$ python3 -q
>>> import numpy as np
>>> import numpy.linalg as la
>>> np.set_printoptions(precision=2, suppress=True, linewidth=160, legacy="1.25")
>>> rd = lambda a: np.round(a, 2) + 0
>>> F = np.loadtxt("run12.csv", delimiter=",")
>>> F
array([[ 5.,  2.,  0.,  1., -3., -2.],
       [-2.,  5.,  2.,  0.,  1., -3.],
       [-3., -2.,  5.,  2.,  0.,  1.],
       [ 1., -3., -2.,  5.,  2.,  0.],
       [ 0.,  1., -3., -2.,  5.,  2.],
       [ 2.,  0.,  1., -3., -2.,  5.]])
>>> cov = F.T @ F
>>> rd(la.eigvalsh(cov)[::-1])
array([67., 67., 57., 57.,  9.,  1.])
>>> rd(la.svd(F, compute_uv=False) ** 2)
array([67., 67., 57., 57.,  9.,  1.])
>>> (F @ F.T).shape
(6, 6)
>>> np.trace(cov), (F ** 2).sum()
(258.0, 258.0)
>>> la.matrix_rank(cov)
6
>>> np.diag(cov)
array([43., 43., 43., 43., 43., 43.])
>>> B = F[0, 0] * F[1:] - np.outer(F[1:, 0], F[0])
>>> B
array([[  0.,  29.,  10.,   2.,  -1., -19.],
       [  0.,  -4.,  25.,  13.,  -9.,  -1.],
       [  0., -17., -10.,  24.,  13.,   2.],
       [  0.,   5., -15., -10.,  25.,  10.],
       [  0.,  -4.,   5., -17.,  -4.,  29.]])
>>> np.flatnonzero(~B.round(6).any(axis=1))
array([], dtype=int64)
>>> F[:, 0] / F[0, 0]
array([ 1. , -0.4, -0.6,  0.2,  0. ,  0.4])
>>> left, sv, vt = la.svd(B, full_matrices=False)
>>> rd(left.T @ left)
array([[1., 0., 0., 0., 0.],
       [0., 1., 0., 0., 0.],
       [0., 0., 1., 0., 0.],
       [0., 0., 0., 1., 0.],
       [0., 0., 0., 0., 1.]])
>>> (sv > 1e-8).sum()
5
>>> rd(np.abs(vt[0]))
array([0.  , 0.42, 0.48, 0.25, 0.37, 0.62])
>>> np.abs(left[:, 0]).round(6).argmax()
0
>>> rd(np.sqrt((sv ** 2).sum())), rd(la.norm(B))
(74.83, 74.83)
>>> rd(vt @ vt.T)
array([[1., 0., 0., 0., 0.],
       [0., 1., 0., 0., 0.],
       [0., 0., 1., 0., 0.],
       [0., 0., 0., 1., 0.],
       [0., 0., 0., 0., 1.]])
>>> left.shape, sv.shape, vt.shape
((5, 5), (5,), (5, 6))
